In [1]: import numpy as np

In [2]: import numpy.linalg as la

In [3]: np.set_printoptions(precision=4, suppress=True, linewidth=200, floatmode="fixed")

In [4]: mat = np.minimum.outer(np.arange(1, 5), np.arange(1, 5)) * 4

In [5]: mat
Out[5]: 
array([[ 4,  4,  4,  4],
       [ 4,  8,  8,  8],
       [ 4,  8, 12, 12],
       [ 4,  8, 12, 16]])

In [6]: evals, vecs = la.eig(mat)

In [7]: np.sort(la.eigvals(la.inv(mat)))
Out[7]: array([0.0302, 0.2500, 0.5868, 0.8830])

In [8]: np.sort(la.eigvals(mat @ mat))
Out[8]: array([   1.2825,    2.9039,   16.0000, 1099.8136])

In [9]: T = np.stack([mat, 2 * mat, mat[::-1]])

In [10]: la.norm(T, axis=(1, 2))
Out[10]: array([33.4664, 66.9328, 33.4664])

In [11]: la.matrix_rank(T.reshape(3, -1))
Out[11]: np.int64(2)

In [12]: la.det(T)
Out[12]: array([ 256.0000, 4096.0000,  256.0000])

In [13]: left, s, Vt = la.svd(mat, full_matrices=False)

In [14]: s / s[0]
Out[14]: array([1.0000, 0.1206, 0.0514, 0.0341])

In [15]: np.abs(Vt[0])
Out[15]: array([0.2280, 0.4285, 0.5774, 0.6565])

In [16]: np.abs(left[:, 0]).round(6).argmax()
Out[16]: np.int64(3)

In [17]: np.count_nonzero(mat)
Out[17]: np.int64(16)

In [18]: np.round(la.norm(mat), 4)
Out[18]: np.float64(33.4664)

In [19]: mat.mean(axis=0)
Out[19]: array([ 4.0000,  7.0000,  9.0000, 10.0000])

In [20]: np.abs(mat).max()
Out[20]: np.int64(16)

In [21]: mat.sum(axis=1)
Out[21]: array([16, 28, 36, 40])
